In [1]: import numpy as np

In [2]: import numpy.linalg as la

In [3]: np.set_printoptions(precision=3, suppress=True, linewidth=120, legacy="1.25")

In [4]: arr = np.load("arr.npy")

In [5]: arr
Out[5]: 
array([[0, 1, 0],
       [1, 0, 1],
       [0, 1, 0]])

In [6]: [round(float(la.det(arr[:i, :i])), 2) + 0 for i in range(1, 4)]
Out[6]: [0.0, -1.0, 0.0]

In [7]: np.round(la.eigvalsh(arr).min(), 3)
Out[7]: -1.414

In [8]: np.all(la.eigvalsh(arr) > 0)
Out[8]: False

In [9]: la.cholesky(arr)
LinAlgError: Matrix is not positive definite


In [10]: x0 = np.array([1, -3, 3])

In [11]: h1 = np.maximum(arr @ x0, 0)

In [12]: np.maximum(arr @ x0, 0) - np.maximum(-arr @ x0, 0)
Out[12]: array([-3,  4, -3])

In [13]: evals, vecs = la.eigh(arr)

In [14]: np.abs(vecs[:, -1]).round(6).argmax()
Out[14]: 1

In [15]: evals.sum(), np.trace(arr)
Out[15]: (0.0, 0)

In [16]: evals.round(3) + 0
Out[16]: array([-1.414,  0.   ,  1.414])

In [17]: np.round(vecs @ np.diag(evals) @ vecs.T, 3) + 0
Out[17]: 
array([[0., 1., 0.],
       [1., 0., 1.],
       [0., 1., 0.]])

In [18]: arr.sum(axis=0)
Out[18]: array([1, 2, 1])

In [19]: np.argwhere(np.triu(arr))
Out[19]: 
array([[0, 1],
       [1, 2]])

In [20]: low = np.diag(arr.sum(axis=1)) - arr

In [21]: np.round(la.eigvalsh(low), 3) + 0
Out[21]: array([0., 1., 3.])

In [22]: la.cond(arr) > 100
Out[22]: True

In [23]: [round(float(x), 3) for x in la.svd(arr, compute_uv=False)[:3]]
Out[23]: [1.414, 1.414, 0.0]

In [24]: mat = np.array([[-1.6, 0.5, 1.4], [-1.9, 0.8, -1.2], [-0.1, -1.1, 2.0]])

In [25]: mat
Out[25]: 
array([[-1.6,  0.5,  1.4],
       [-1.9,  0.8, -1.2],
       [-0.1, -1.1,  2. ]])

In [26]: f, g = mat[1], mat[2]

In [27]: round(f @ f, 3)
Out[27]: 5.69

In [28]: f @ g
Out[28]: -3.09

In [29]: pr = (f @ g) / (f @ f) * f

In [30]: g - pr
Out[30]: array([-1.132, -0.666,  1.348])

In [31]: pr
Out[31]: array([ 1.032, -0.434,  0.652])

In [32]: np.outer(f, g)
Out[32]: 
array([[ 0.19,  2.09, -3.8 ],
       [-0.08, -0.88,  1.6 ],
       [ 0.12,  1.32, -2.4 ]])
